In [1]: import numpy as np

In [2]: import numpy.linalg as la

In [3]: np.set_printoptions(precision=2, suppress=True, linewidth=160, floatmode="fixed")

In [4]: J = np.load("block6.npy")

In [5]: J
Out[5]: 
array([[ 2.19,  0.36, -0.50, -1.63,  0.59, -0.36,  0.13,  0.71,  0.40,  1.05, -0.25],
       [-1.31, -2.12,  2.59, -1.38, -2.43,  1.13, -0.33, -0.33,  3.51,  2.38, -0.08],
       [ 0.84,  1.44, -1.14,  2.22,  1.26, -0.30,  0.84, -1.80, -1.56, -2.58, -1.02],
       [ 1.30,  0.72,  0.01,  1.49,  0.33,  0.23,  1.06, -2.58,  0.50, -1.55, -1.69],
       [-2.18,  1.04, -0.98,  3.76,  0.81, -0.16,  0.26, -1.44, -2.87, -3.56,  0.06],
       [ 0.46,  1.04, -1.48,  0.42,  1.31, -0.70, -0.06,  0.80, -2.11, -0.98,  0.44]])

In [6]: r = la.matrix_rank(J)

In [7]: r
Out[7]: np.int64(3)

In [8]: ns = la.svd(J)[2][r:].T

In [9]: [int(la.matrix_rank(J[:, :j + 1])) for j in range(11)]
Out[9]: [1, 2, 3, 3, 3, 3, 3, 3, 3, 3, 3]

In [10]: np.allclose(J @ ns, 0)
Out[10]: True

In [11]: ns.shape
Out[11]: (11, 8)

In [12]: la.matrix_rank(J.T @ J), la.matrix_rank(J @ J.T)
Out[12]: (np.int64(3), np.int64(3))

In [13]: [int(la.matrix_rank(np.delete(J, i, axis=0))) for i in range(6)]
Out[13]: [3, 3, 3, 3, 3, 3]

In [14]: [int(la.matrix_rank(J[:i])) for i in range(1, len(J) + 1)]
Out[14]: [1, 2, 3, 3, 3, 3]

In [15]: U, sig, Vt = la.svd(J)

In [16]: np.argmax(sig[:-1] / (sig[1:] + 1e-6)) + 1
Out[16]: np.int64(3)

In [17]: A2 = U[:, :3] @ np.diag(sig[:3]) @ Vt[:3]

In [18]: la.matrix_rank(J, rtol=0.05)
Out[18]: np.int64(3)

In [19]: la.matrix_rank(A2)
Out[19]: np.int64(3)

In [20]: round(la.norm(J - A2) / la.norm(J), 2)
Out[20]: np.float64(0.0)

In [21]: la.cond(J) > 100
Out[21]: np.True_

In [22]: np.argsort(-la.norm(J, axis=0).round(6), kind="stable")[:3]
Out[22]: array([9, 8, 3])

In [23]: np.round(la.norm(J[0], 1), 2), np.round(la.norm(J[0], np.inf), 2)
Out[23]: (np.float64(8.17), np.float64(2.19))

In [24]: np.round(la.norm(J, 2), 2)
Out[24]: np.float64(10.16)

In [25]: round(float(J[0] @ J[4]), 2)
Out[25]: -15.39

In [26]: np.round(la.norm(J, 1), 2), round(float(la.norm(J, np.inf)), 2)
Out[26]: (np.float64(12.1), 17.59)

In [27]: rng = np.random.default_rng(15977)

In [28]: W0 = np.triu(rng.random((10, 10)) < 0.2, 1).astype(int)

In [29]: W0 = W0 + W0.T

In [30]: W0
Out[30]: 
array([[0, 0, 1, 1, 0, 0, 1, 0, 0, 0],
       [0, 0, 0, 0, 0, 0, 0, 0, 0, 0],
       [1, 0, 0, 1, 0, 0, 0, 0, 0, 1],
       [1, 0, 1, 0, 0, 0, 0, 0, 0, 0],
       [0, 0, 0, 0, 0, 0, 0, 0, 0, 1],
       [0, 0, 0, 0, 0, 0, 0, 0, 0, 0],
       [1, 0, 0, 0, 0, 0, 0, 0, 0, 0],
       [0, 0, 0, 0, 0, 0, 0, 0, 0, 0],
       [0, 0, 0, 0, 0, 0, 0, 0, 0, 0],
       [0, 0, 1, 0, 1, 0, 0, 0, 0, 0]])

In [31]: ev, V = la.eigh(W0)

In [32]: la.eigvalsh(W0 + 3 * np.eye(10))
Out[32]: array([1.26, 1.63, 2.41, 3.00, 3.00, 3.00, 3.00, 3.27, 4.10, 5.33])

In [33]: np.abs(V[:, -1]).round(6).argmax()
Out[33]: np.int64(2)

In [34]: [round(float(la.det(W0[:i, :i])), 2) + 0 for i in range(1, 11)]
Out[34]: [0.0, 0.0, 0.0, 0.0, 0.0, 0.0, 0.0, 0.0, 0.0, 0.0]

In [35]: np.all(la.eigvalsh(W0) > 0)
Out[35]: np.False_

In [36]: U, sig, Vt = la.svd(W0)

In [37]: np.argmax(sig[:-1] / (sig[1:] + 1e-6)) + 1
Out[37]: np.int64(6)

In [38]: A2 = U[:, :6] @ np.diag(sig[:6]) @ Vt[:6]

In [39]: la.matrix_rank(W0, rtol=0.05)
Out[39]: np.int64(6)

In [40]: np.round(np.abs(W0 - A2).max(), 2)
Out[40]: np.float64(0.0)

In [41]: la.matrix_rank(A2)
Out[41]: np.int64(6)

In [42]: A2.round(2) + 0
Out[42]: 
array([[0.00, 0.00, 1.00, 1.00, 0.00, 0.00, 1.00, 0.00, 0.00, 0.00],
       [0.00, 0.00, 0.00, 0.00, 0.00, 0.00, 0.00, 0.00, 0.00, 0.00],
       [1.00, 0.00, 0.00, 1.00, 0.00, 0.00, 0.00, 0.00, 0.00, 1.00],
       [1.00, 0.00, 1.00, 0.00, 0.00, 0.00, 0.00, 0.00, 0.00, 0.00],
       [0.00, 0.00, 0.00, 0.00, 0.00, 0.00, 0.00, 0.00, 0.00, 1.00],
       [0.00, 0.00, 0.00, 0.00, 0.00, 0.00, 0.00, 0.00, 0.00, 0.00],
       [1.00, 0.00, 0.00, 0.00, 0.00, 0.00, 0.00, 0.00, 0.00, 0.00],
       [0.00, 0.00, 0.00, 0.00, 0.00, 0.00, 0.00, 0.00, 0.00, 0.00],
       [0.00, 0.00, 0.00, 0.00, 0.00, 0.00, 0.00, 0.00, 0.00, 0.00],
       [0.00, 0.00, 1.00, 0.00, 1.00, 0.00, 0.00, 0.00, 0.00, 0.00]])
